In [1]: import numpy as np

In [2]: np.set_printoptions(precision=1, suppress=True, linewidth=140, floatmode="fixed")

In [3]: def rnd(a):
   ...:     return np.round(a, 1) + 0
   ...: 

In [4]: s = 10 * 0.7 ** np.arange(4)

In [5]: q, _ = np.linalg.qr(np.array([[-0.3, 1.4, -0.4, 0.6],
   ...:     [-0.7, -1.8, 0.3, 0.0],
   ...:     [-0.4, -0.2, 0.2, 0.4],
   ...:     [-0.8, -1.3, 1.9, 0.9]]))

In [6]: rng = np.random.default_rng(81408)

In [7]: m1 = rng.normal(size=(28, 4)) * s @ q

In [8]: print(rnd(m1))
[[ -9.3 -18.5  -3.6   0.4]
 [ -0.2   5.1  -7.0  -3.5]
 [ -8.1   9.1  -4.0  -8.2]
 [ -1.6  -4.4  -2.2  -2.5]
 [  2.4   1.3   1.1  -1.3]
 [ -2.4  27.4  -4.3  -3.3]
 [  2.9  -2.7   1.5   3.8]
 [ -1.0  -2.5   0.0  -0.1]
 [ -5.7   7.7  -2.4  -5.8]
 [ -3.9   3.4  -3.6  -1.6]
 [ -8.0  20.7 -11.3  -7.2]
 [  2.9   4.6  -6.7   0.7]
 [ -5.5  22.8   3.2 -17.3]
 [ 10.6   2.2  11.1  -0.5]
 [ -4.3   1.4  -5.7  -5.0]
 [ -0.9   1.3  -6.6  -4.8]
 [  1.7  -7.5  -2.7   7.1]
 [ -2.8  19.0  -6.2  -4.7]
 [ -4.5 -13.2  -2.9  -2.2]
 [-10.4  -6.3  -9.2   1.1]
 [ -2.0  11.8  -4.8  -5.9]
 [ -4.5  12.3   2.0   0.5]
 [  0.6  -0.8   3.7   5.5]
 [-11.7   0.1  -6.9  -5.5]
 [  3.0   0.0   0.3  -9.8]
 [ -5.1   5.1  -3.8  -9.6]
 [  6.7 -10.0   4.9   7.5]
 [  0.3   2.1   6.3  -1.9]]

In [9]: q, r_ = np.linalg.qr(m1)

In [10]: print(rnd(q))
[[-0.3  0.4 -0.1  0.0]
 [ 0.0 -0.1  0.3 -0.1]
 [-0.3 -0.1 -0.1 -0.1]
 [-0.1  0.1  0.1 -0.2]
 [ 0.1  0.0  0.0 -0.1]
 [-0.1 -0.5  0.1  0.2]
 [ 0.1  0.0  0.0  0.1]
 [ 0.0  0.1  0.0  0.0]
 [-0.2 -0.1 -0.1 -0.1]
 [-0.1  0.0  0.0  0.0]
 [-0.3 -0.3  0.2  0.1]
 [ 0.1 -0.1  0.4  0.0]
 [-0.2 -0.4 -0.4 -0.4]
 [ 0.4 -0.1 -0.2 -0.2]
 [-0.1  0.0  0.1 -0.1]
 [ 0.0  0.0  0.3 -0.2]
 [ 0.1  0.1  0.2  0.2]
 [-0.1 -0.3  0.2  0.1]
 [-0.2  0.3  0.0 -0.2]
 [-0.4  0.2  0.1  0.2]
 [-0.1 -0.2  0.1 -0.1]
 [-0.2 -0.2 -0.3  0.3]
 [ 0.0  0.0 -0.2  0.2]
 [-0.4  0.1  0.0  0.0]
 [ 0.1  0.0  0.1 -0.5]
 [-0.2  0.0  0.0 -0.3]
 [ 0.2  0.1  0.0  0.1]
 [ 0.0  0.0 -0.3  0.0]]

In [11]: print(rnd(np.abs(np.diag(r_))))
[28.9 56.1 20.1 21.3]

In [12]: print(rnd(q.T @ q))
[[1.0 0.0 0.0 0.0]
 [0.0 1.0 0.0 0.0]
 [0.0 0.0 1.0 0.0]
 [0.0 0.0 0.0 1.0]]

In [13]: print(rnd(abs(r_[0, 0])), rnd(np.linalg.norm(m1[:, 0])))
28.9 28.9

In [14]: print(np.allclose(r_.T @ r_, m1.T @ m1))
True

In [15]: print(rnd(r_))
[[ 28.9 -13.7  19.9  16.2]
 [  0.0 -56.1   2.6  15.9]
 [  0.0   0.0 -20.1   1.9]
 [  0.0   0.0   0.0  21.3]]

In [16]: print(np.trace(q @ q.T))
4.0

In [17]: print(q.shape, r_.shape)
(28, 4) (4, 4)

In [18]: M2 = np.linalg.inv(r_)

In [19]: print(rnd(np.linalg.slogdet(r_)[0]))
1.0

In [20]: print(rnd(np.linalg.inv(M2)))
[[ 28.9 -13.7  19.9  16.2]
 [  0.0 -56.1   2.6  15.9]
 [  0.0   0.0 -20.1   1.9]
 [  0.0   0.0   0.0  21.3]]

In [21]: print((np.abs(M2) > 1e-9).astype(int))
[[1 1 1 1]
 [0 1 1 1]
 [0 0 1 1]
 [0 0 0 1]]

In [22]: print(np.allclose(M2, r_.T))
False

In [23]: print(rnd(M2))
[[0.0 0.0 0.0 0.0]
 [0.0 0.0 0.0 0.0]
 [0.0 0.0 0.0 0.0]
 [0.0 0.0 0.0 0.0]]

In [24]: M2 = np.c_[m1[:, :1] @ np.array([[2]]), np.array([-2, 1, -1, 3, -3, -1, 0, -1, 2, 2, -3, -3, 3, 0, 2, 3, -1, 1, 1, 2, 2, 1, 2, 0, 3, -3, 1, 1])]

In [25]: print(rnd(M2))
[[-18.6  -2.0]
 [ -0.5   1.0]
 [-16.1  -1.0]
 [ -3.1   3.0]
 [  4.8  -3.0]
 [ -4.9  -1.0]
 [  5.9   0.0]
 [ -2.1  -1.0]
 [-11.5   2.0]
 [ -7.8   2.0]
 [-16.0  -3.0]
 [  5.7  -3.0]
 [-10.9   3.0]
 [ 21.2   0.0]
 [ -8.6   2.0]
 [ -1.7   3.0]
 [  3.3  -1.0]
 [ -5.6   1.0]
 [ -8.9   1.0]
 [-20.9   2.0]
 [ -4.1   2.0]
 [ -9.0   1.0]
 [  1.1   2.0]
 [-23.4   0.0]
 [  5.9   3.0]
 [-10.3  -3.0]
 [ 13.3   1.0]
 [  0.5   1.0]]

In [26]: print(rnd(np.linalg.norm(M2 - m1 @ np.linalg.lstsq(m1, M2)[0], axis=0)))
[ 0.0 10.0]

In [27]: print(np.linalg.matrix_rank(M2))
2

In [28]: d = np.linalg.norm(m1[:, None] - m1[None], axis=-1)

In [29]: print(np.flatnonzero(d[21] < d.mean() / 2))
[21]

In [30]: M = np.loadtxt("m.csv", delimiter=",")

In [31]: print(M)
[[3.0 0.0 1.0 1.0 3.0]
 [0.0 3.0 0.0 1.0 1.0]
 [1.0 0.0 3.0 0.0 1.0]
 [1.0 1.0 0.0 3.0 0.0]
 [3.0 1.0 1.0 0.0 3.0]]

In [32]: x0 = np.array([-2, 1, -2, 0, 0])

In [33]: h1 = np.maximum(M @ x0, 0)

In [34]: print(rnd(np.tanh(M @ x0)))
[-1.0  1.0 -1.0 -0.8 -1.0]

In [35]: print(np.flatnonzero(h1 > 1e-9))
[1]

In [36]: print(M.T @ h1)
[0.0 9.0 0.0 3.0 3.0]

In [37]: print(np.maximum(M @ (3 * x0), 0))
[0.0 9.0 0.0 0.0 0.0]

In [38]: print(M * (h1 > 1e-9)[:, None])
[[0.0 0.0 0.0 0.0 0.0]
 [0.0 3.0 0.0 1.0 1.0]
 [0.0 0.0 0.0 0.0 0.0]
 [0.0 0.0 0.0 0.0 0.0]
 [0.0 0.0 0.0 0.0 0.0]]

In [39]: K = np.load("layer19.npy")

In [40]: print(K)
[[ 1  0  0  0  0]
 [-2  1  0  0  0]
 [-8 -5  1  0  0]
 [-3  6  6  1  0]
 [-2  9  8  2  1]]

In [41]: # triangular

In [42]: print(np.linalg.matrix_rank(K, rtol=0.1))
2

In [43]: print(np.argsort(-np.linalg.norm(K, axis=0).round(6), kind="stable")[:3])
[1 2 0]

In [44]: print([round(float(x), 1) for x in np.linalg.svd(K, compute_uv=False)[:3]])
[15.4, 9.6, 1.5]

In [45]: Uu, s, VT = np.linalg.svd(K)

In [46]: print(np.argmax(s[:-1] / (s[1:] + 1e-6)) + 1)
4

In [47]: M2 = Uu[:, :4] @ np.diag(s[:4]) @ VT[:4]

In [48]: print(rnd(np.linalg.norm(K - M2, 2)), rnd(s[4]))
0.0 0.0

In [49]: print(rnd(np.linalg.norm(K - M2) / np.linalg.norm(K)))
0.0

In [50]: print(np.linalg.matrix_rank(M2))
4

In [51]: F = np.load("run16.npy")

In [52]: print(F)
[[1 0 0 0 0 0 0]
 [1 1 0 0 0 0 0]
 [0 0 1 0 0 0 0]
 [1 0 0 1 0 0 0]
 [1 0 0 0 1 0 0]
 [1 0 0 0 2 1 0]
 [0 1 0 2 1 0 1]]

In [53]: print(F @ F)
[[1 0 0 0 0 0 0]
 [2 1 0 0 0 0 0]
 [0 0 1 0 0 0 0]
 [2 0 0 1 0 0 0]
 [2 0 0 0 1 0 0]
 [4 0 0 0 4 1 0]
 [4 2 0 4 2 0 1]]

In [54]: print(np.flatnonzero(np.linalg.matrix_power((F != 0) + (F.T != 0) + np.eye(7), 7)[1]))
[0 1 3 4 5 6]

In [55]: print(rnd(np.sort(np.linalg.eigvals(F).real)))
[1.0 1.0 1.0 1.0 1.0 1.0 1.0]

In [56]: q, r_ = np.linalg.qr(F)

In [57]: print(rnd(np.abs(np.diag(r_))))
[2.2 1.3 1.0 1.7 1.9 0.5 0.2]

In [58]: print(rnd(q @ r_))
[[1.0 0.0 0.0 0.0 0.0 0.0 0.0]
 [1.0 1.0 0.0 0.0 0.0 0.0 0.0]
 [0.0 0.0 1.0 0.0 0.0 0.0 0.0]
 [1.0 0.0 0.0 1.0 0.0 0.0 0.0]
 [1.0 0.0 0.0 0.0 1.0 0.0 0.0]
 [1.0 0.0 0.0 0.0 2.0 1.0 0.0]
 [0.0 1.0 0.0 2.0 1.0 0.0 1.0]]

In [59]: print(rnd(r_))
[[-2.2 -0.4  0.0 -0.4 -1.3 -0.4  0.0]
 [ 0.0 -1.3  0.0 -1.3 -0.3  0.1 -0.7]
 [ 0.0  0.0  1.0  0.0  0.0  0.0  0.0]
 [ 0.0  0.0  0.0 -1.7 -0.6  0.0 -0.6]
 [ 0.0  0.0  0.0  0.0 -1.9 -0.7 -0.2]
 [ 0.0  0.0  0.0  0.0  0.0 -0.5  0.1]
 [ 0.0  0.0  0.0  0.0  0.0  0.0  0.2]]

In [60]: print(np.allclose(r_.T @ r_, F.T @ F))
True

In [61]: print(rnd(q))
[[-0.4  0.1  0.0  0.0  0.3  0.0  0.8]
 [-0.4 -0.6  0.0  0.6  0.2 -0.1 -0.2]
 [ 0.0  0.0  1.0  0.0  0.0  0.0  0.0]
 [-0.4  0.1  0.0 -0.6  0.5 -0.2 -0.4]
 [-0.4  0.1  0.0  0.0 -0.2  0.8 -0.2]
 [-0.4  0.1  0.0  0.0 -0.7 -0.5  0.0]
 [ 0.0 -0.7  0.0 -0.6 -0.2  0.1  0.2]]

In [62]: print(rnd(abs(r_[0, 0])), rnd(np.linalg.norm(F[:, 0])))
2.2 2.2

In [63]: idx = rng.permutation(7)

In [64]: print(idx)
[4 0 6 5 2 3 1]

In [65]: M2 = F[idx][:, idx]

In [66]: print(np.diag(M2))
[1 1 1 1 1 1 1]

In [67]: print(rnd(np.linalg.det(M2)), rnd(np.linalg.det(F[idx])))
1.0 -1.0

In [68]: print(np.linalg.norm(F, axis=1).argmax())
6

In [69]: x0 = np.array([-1, -1, -2, 1, -1, 1, 0])

In [70]: target = F @ x0

In [71]: print(target)
[-1 -2 -2  0 -2 -2  0]

In [72]: print(rnd(np.linalg.solve(F, 5 * target)))
[ -5.0  -5.0 -10.0   5.0  -5.0   5.0   0.0]

In [73]: print(rnd(np.linalg.solve(F.T, F[3])))
[0.0 0.0 0.0 1.0 0.0 0.0 0.0]

In [74]: print(rnd(np.linalg.solve(F, F[:, 0])))
[1.0 0.0 0.0 0.0 0.0 0.0 0.0]

In [75]: E = np.load("case16.npy")

In [76]: print(E)
[[ 0.1 -6.1 -4.8]
 [-0.5 -6.2 -4.9]
 [ 0.0 -5.8 -4.9]
 [-0.1 -6.5 -4.8]
 [-0.1 -6.2 -5.0]
 [-0.1 -6.1 -5.2]
 [-0.2 -6.1 -4.6]
 [ 0.0 -5.8 -4.9]
 [ 0.0 -5.7 -4.6]
 [ 0.1 -6.3 -4.8]
 [ 0.1 -6.2 -5.0]
 [-0.3 -5.7 -4.6]
 [ 0.2 -5.7 -4.8]
 [-0.4 -6.4 -4.9]
 [ 0.2 -6.1 -5.6]
 [-0.5 -5.9 -5.4]
 [-3.6  1.6 -1.3]
 [-3.4  2.5 -0.8]
 [-3.1  2.0 -1.2]
 [-3.5  2.1 -1.2]
 [-3.0  2.2 -0.6]
 [-3.1  2.3 -0.8]
 [-3.0  2.4 -0.8]
 [-2.8  2.4 -0.8]
 [-2.8  2.4 -1.3]
 [-2.5  1.9 -0.8]
 [-2.9  2.2 -1.1]
 [-3.6  2.2 -0.6]
 [-2.8  2.0 -1.3]
 [-2.7  1.7 -1.2]
 [-2.6  2.2 -0.8]
 [-1.9  2.2 -1.3]]

In [77]: M2 = np.c_[E[:, :1] @ np.array([[1]]), np.array([0, 1, 1, 2, 1, 0, 2, 1, 2, 0, 0, 1, 1, 2, 0, 0, 2, 0, 2, 0, 1, 1, 0, 0, 2, 0, 2, 1, 1, 0, 2, 2])]

In [78]: print(M2)
[[ 0.1  0.0]
 [-0.5  1.0]
 [ 0.0  1.0]
 [-0.1  2.0]
 [-0.1  1.0]
 [-0.1  0.0]
 [-0.2  2.0]
 [ 0.0  1.0]
 [ 0.0  2.0]
 [ 0.1  0.0]
 [ 0.1  0.0]
 [-0.3  1.0]
 [ 0.2  1.0]
 [-0.4  2.0]
 [ 0.2  0.0]
 [-0.5  0.0]
 [-3.6  2.0]
 [-3.4  0.0]
 [-3.1  2.0]
 [-3.5  0.0]
 [-3.0  1.0]
 [-3.1  1.0]
 [-3.0  0.0]
 [-2.8  0.0]
 [-2.8  2.0]
 [-2.5  0.0]
 [-2.9  2.0]
 [-3.6  1.0]
 [-2.8  1.0]
 [-2.7  0.0]
 [-2.6  2.0]
 [-1.9  2.0]]

In [79]: print(rnd(np.linalg.lstsq(E, M2[:, 0])[0]))
[1.0 0.0 0.0]

In [80]: print(np.linalg.matrix_rank(M2))
2

In [81]: print(rnd(np.linalg.norm(M2 - E @ np.linalg.lstsq(E, M2)[0], axis=0)))
[0.0 4.7]

In [82]: Xc = (E - E.mean(axis=0)) / E.std(axis=0)

In [83]: print(np.argwhere(np.abs(Xc) > 2))
[]

In [84]: print(rnd(Xc.std(axis=0)))
[1.0 1.0 1.0]

In [85]: c = np.linalg.lstsq(np.delete(Xc, 0, axis=1), Xc[:, 0])[0]

In [86]: print(np.abs(c).argmax())
0

In [87]: print(rnd(c))
[-0.6 -0.4]

In [88]: ang = rng.uniform(0, 2 * np.pi, 31)

In [89]: q, _ = np.linalg.qr(np.array([[0.0, 0.1], [0.1, 0.9], [0.8, 1.3], [-0.9, -1.2], [-1.6, -0.4]]))

In [90]: arr = 5 * np.c_[np.cos(ang), np.sin(ang)] @ q.T

In [91]: print(rnd(arr))
[[-0.2 -2.2 -3.2  3.0  1.1]
 [-0.2 -1.3  0.3 -0.8 -4.7]
 [ 0.2  1.7  0.2  0.4  4.7]
 [-0.3 -2.7 -1.9  1.3 -3.5]
 [ 0.3  2.3  1.1 -0.5  4.3]
 [-0.3 -2.7 -1.9  1.3 -3.5]
 [ 0.1  0.3 -1.4  1.8  4.4]
 [ 0.3  2.8  3.1 -2.6  0.9]
 [-0.3 -2.8 -2.1  1.5 -3.2]
 [ 0.0  0.4  2.1 -2.3 -3.9]
 [ 0.3  2.8  3.0 -2.5  1.2]
 [-0.3 -2.0 -0.7  0.0 -4.5]
 [ 0.3  2.3  3.2 -2.9 -0.7]
 [ 0.3  2.8  2.2 -1.5  3.2]
 [-0.3 -2.3 -1.1  0.5 -4.2]
 [ 0.1  0.8 -1.0  1.4  4.6]
 [ 0.0  0.3  2.1 -2.3 -3.9]
 [ 0.0  0.5  2.2 -2.4 -3.8]
 [-0.3 -2.9 -2.7  2.1 -2.2]
 [-0.3 -2.9 -2.7  2.1 -2.2]
 [ 0.2  1.8  0.3  0.3  4.6]
 [-0.2 -1.5  0.1 -0.7 -4.7]
 [-0.3 -2.5 -1.5  0.9 -3.9]
 [-0.3 -2.4 -1.2  0.6 -4.2]
 [-0.2 -1.5 -2.9  2.9  2.5]
 [-0.3 -2.3 -1.2  0.5 -4.2]
 [-0.3 -2.4 -3.2  2.9  0.6]
 [ 0.2  1.5 -0.1  0.6  4.7]
 [ 0.2  1.9  3.1 -3.0 -1.7]
 [-0.2 -1.0  0.7 -1.1 -4.7]
 [ 0.3  2.6  3.2 -2.8  0.3]]

In [92]: # null space of dimension 3

In [93]: M2 = M[0, 0] * M[1:] - np.outer(M[1:, 0], M[0])

In [94]: print(M2)
[[ 0.0  9.0  0.0  3.0  3.0]
 [ 0.0  0.0  8.0 -1.0  0.0]
 [ 0.0  3.0 -1.0  8.0 -3.0]
 [ 0.0  3.0  0.0 -3.0  0.0]]

In [95]: print(np.flatnonzero(~M2.round(6).any(axis=1)))
[]

In [96]: print(rnd(M[:, 0] / M[0, 0]))
[1.0 0.0 0.3 0.3 1.0]
